In [1]: import numpy as np

In [2]: from numpy import linalg as LA

In [3]: np.set_printoptions(precision=1, suppress=True, linewidth=200, sign=" ")

In [4]: cent = 10 * np.array([[0.4, 1.3, 0.5, 0.2, -0.2, 0.6, 0.0, 0.2],
   ...:     [-0.5, 0.9, -0.3, 0.0, -0.6, -0.3, -1.8, 0.5]])

In [5]: rng = np.random.default_rng(214)

In [6]: z = rng.integers(0, 2, 22)

In [7]: W0 = cent[z] + rng.normal(size=(22, 8))

In [8]: W0.round(1) + 0
Out[8]: 
array([[  3.1,  13.5,   5.6,   1.5,  -0.6,   8.4,   0.8,   2.2],
       [  3.9,  15. ,   4.8,   0.6,  -1.9,   6.3,  -0.3,   2.1],
       [  4.8,  13.8,   3.4,   1.7,  -1.7,   6. ,  -0.4,   2.7],
       [  7.3,  13.8,   2.5,   2.9,  -2.6,   6.4,  -0.4,   0.6],
       [  4.5,  13.8,   5. ,   3.7,  -2.1,   6.6,   0.2,   0.6],
       [  5. ,  13. ,   6.7,   2.8,  -0.8,   5.8,   2.1,   1.6],
       [  3.1,  12.8,   6.1,   3.7,  -2. ,   5.7,  -0.4,   1.7],
       [ -3.4,   9.9,  -2.7,   0.3,  -5.6,  -2.8, -18.6,   6.2],
       [  3.8,  11.6,   4.7,   1.7,  -1. ,   7.7,   0.7,   2.7],
       [  4.8,  12.3,   3.1,   2.6,  -1.6,   7.3,  -0.6,   1.5],
       [ -3.8,   8.5,  -2. ,  -0.9,  -7.2,  -3.5, -19.7,   5.5],
       [ -5.7,   9.2,  -2.9,   1.7,  -6.4,  -3.5, -17.5,   4.1],
       [  4.6,  14.8,   2.6,   1.3,  -0.2,   4.7,   0.3,   0.9],
       [ -3.2,   8. ,  -3.8,   0. ,  -4.9,  -1.3, -17.6,   6.8],
       [ -5.2,   9.5,  -2.4,   0.4,  -7.8,  -3.6, -19.3,   3.8],
       [  3.5,  14.3,   5.2,   2.9,  -2.7,   6.6,   0. ,   1.1],
       [ -5.4,   9. ,  -2.7,   0.5,  -6.4,  -2.9, -17.3,   5.7],
       [  3.9,  13.6,   5.7,   2. ,  -3. ,   5. ,  -1.2,   2.5],
       [ -5.3,   9.1,  -4.4,  -2.1,  -4.4,  -2.8, -17.2,   4.1],
       [ -4.1,   9.8,  -1.9,   0.7,  -6.3,  -1.9, -18.8,   6.7],
       [ -6.4,   8.3,  -2.2,   0.9,  -7.3,  -3.4, -18. ,   4.9],
       [ -5.6,   9.5,  -4.2,   0.2,  -4.2,  -3.2, -20.6,   3.2]])

In [9]: B = np.array([[1, -1],
   ...:     [-1, 1],
   ...:     [-4, -4],
   ...:     [2, -5],
   ...:     [5, 1],
   ...:     [-1, -1],
   ...:     [2, 4],
   ...:     [2, -2]])

In [10]: LA.matrix_rank(W0 @ B)
Out[10]: np.int64(2)

In [11]: LA.matrix_rank(np.vstack([W0, B.T]))
Out[11]: np.int64(8)

In [12]: np.vstack([W0, B.T]).shape
Out[12]: (24, 8)

In [13]: B = W0 + rng.integers(-2, 3, (22, 2)) @ rng.integers(-2, 3, (2, 8))

In [14]: B.round(1) + 0
Out[14]: 
array([[  6.1,  11.5,   3.6,   1.5,  -2.6,   9.4,  -0.2,   3.2],
       [  3.9,   7. ,   2.8,   6.6,  -9.9,   4.3,   1.7,   0.1],
       [  4.8,  17.8,   4.4,  -1.3,   2.3,   7. ,  -1.4,   3.7],
       [  7.3,  17.8,   3.5,  -0.1,   1.4,   7.4,  -1.4,   1.6],
       [  3.5,  11.8,   5. ,   5.7,  -4.1,   5.6,   1.2,  -0.4],
       [  4. ,  11. ,   6.7,   4.8,  -2.8,   4.8,   3.1,   0.6],
       [  1.1,  12.8,   7.1,   4.7,  -2. ,   4.7,   0.6,   0.7],
       [ -2.4,  15.9,  -1.7,  -4.7,   0.4,  -0.8, -20.6,   8.2],
       [  4.8,   9.6,   3.7,   2.7,  -3. ,   7.7,   0.7,   2.7],
       [  7.8,  14.3,   2.1,  -0.4,   0.4,   9.3,  -2.6,   3.5],
       [ -1.8,  12.5,  -2. ,  -4.9,  -3.2,  -1.5, -21.7,   7.5],
       [ -7.7,   5.2,  -2.9,   5.7, -10.4,  -5.5, -15.5,   2.1],
       [  3.6,  20.8,   4.6,  -2.7,   5.8,   5.7,  -0.7,   1.9],
       [ -7.2,   8. ,  -1.8,   2. ,  -4.9,  -3.3, -15.6,   4.8],
       [ -4.2,  11.5,  -2.4,  -1.6,  -5.8,  -2.6, -20.3,   4.8],
       [  2.5,  16.3,   6.2,   1.9,  -0.7,   6.6,   0. ,   1.1],
       [ -4.4,   7. ,  -3.7,   1.5,  -8.4,  -2.9, -17.3,   5.7],
       [  2.9,   7.6,   4.7,   7. ,  -9. ,   3. ,   0.8,   0.5],
       [ -5.3,   9.1,  -4.4,  -2.1,  -4.4,  -2.8, -17.2,   4.1],
       [ -5.1,   3.8,  -2.9,   5.7, -12.3,  -3.9, -16.8,   4.7],
       [ -8.4,   4.3,  -2.2,   4.9, -11.3,  -5.4, -16. ,   2.9],
       [ -5.6,   1.5,  -6.2,   6.2, -12.2,  -5.2, -18.6,   1.2]])

In [15]: np.round(LA.svd(B - W0, compute_uv=False), 1) + 0
Out[15]: array([ 33.9,  10.6,   0. ,   0. ,   0. ,   0. ,   0. ,   0. ])

In [16]: m1 = np.load("a.npy")

In [17]: m1
Out[17]: 
array([[ 1.1,  0.1, -0.5],
       [-0.5, -1.3,  0. ],
       [ 0.7, -0.3, -0.2],
       [-1.7, -0.1, -0.5]])

In [18]: B = np.array([[2, 1, 1], [0, 2, 2], [0, 1, 1]])

In [19]: LA.matrix_rank(np.vstack([m1, B.T]))
Out[19]: np.int64(3)

In [20]: proj = m1 @ LA.solve(m1.T @ m1, m1.T)

In [21]: proj @ m1[:, 1]
Out[21]: array([ 0.1, -1.3, -0.3, -0.1])

In [22]: np.round((np.eye(4) - proj) @ m1, 1) + 0
Out[22]: 
array([[ 0.,  0.,  0.],
       [ 0.,  0.,  0.],
       [ 0.,  0.,  0.],
       [ 0.,  0.,  0.]])

In [23]: np.round(LA.eigvalsh(proj), 1) + 0
Out[23]: array([ 0.,  1.,  1.,  1.])
